% python3 -q
>>> import numpy as np
>>> np.set_printoptions(precision=3, suppress=True, linewidth=160)
>>> rng = np.random.default_rng(82)
>>> arr = (rng.random((4, 4)) < 0.3) + np.eye(4)
>>> arr /= arr.sum(axis=1, keepdims=True)
>>> arr
array([[0.5  , 0.   , 0.5  , 0.   ],
       [0.   , 0.5  , 0.5  , 0.   ],
       [0.   , 0.5  , 0.5  , 0.   ],
       [0.   , 0.333, 0.333, 0.333]])
>>> vec = np.array([2, -1, 0, -3])
>>> np.einsum("ij,j->i", arr, vec)
array([ 1.   , -0.5  , -0.5  , -1.333])
>>> arr @ np.ones(4)
array([1., 1., 1., 1.])
>>> (arr @ vec).argmax()
np.int64(0)
>>> np.round(np.linalg.matrix_power(arr, 100), 3) + 0
array([[0. , 0.5, 0.5, 0. ],
       [0. , 0.5, 0.5, 0. ],
       [0. , 0.5, 0.5, 0. ],
       [0. , 0.5, 0.5, 0. ]])
>>> np.linalg.matrix_power(arr, 2)
array([[0.25 , 0.25 , 0.5  , 0.   ],
       [0.   , 0.5  , 0.5  , 0.   ],
       [0.   , 0.5  , 0.5  , 0.   ],
       [0.   , 0.444, 0.444, 0.111]])
>>> arr @ np.ones(4)
array([1., 1., 1., 1.])
>>> np.round(np.sort(np.abs(np.linalg.eigvals(arr)))[::-1], 3) + 0
array([1.   , 0.5  , 0.333, 0.   ])
>>> p = np.eye(4)[1]
>>> for _ in range(5):
...     p = p @ arr
...     print(p.round(3))
... 
[0.  0.5 0.5 0. ]
[0.  0.5 0.5 0. ]
[0.  0.5 0.5 0. ]
[0.  0.5 0.5 0. ]
[0.  0.5 0.5 0. ]
>>> U, sigma, vt = np.linalg.svd(arr)
>>> sigma.round(3) + 0
array([1.188, 0.577, 0.298, 0.   ])
>>> A2 = U[:, :3] @ np.diag(sigma[:3]) @ vt[:3]
>>> np.linalg.matrix_rank(arr, rtol=0.05)
np.int64(3)
>>> A2.round(3) + 0
array([[0.5  , 0.   , 0.5  , 0.   ],
       [0.   , 0.5  , 0.5  , 0.   ],
       [0.   , 0.5  , 0.5  , 0.   ],
       [0.   , 0.333, 0.333, 0.333]])
>>> np.round(np.linalg.norm(arr - A2, 2), 3), round(float(sigma[3]), 3)
(np.float64(0.0), 0.0)
>>> np.round(np.abs(arr - A2).max(), 3)
np.float64(0.0)
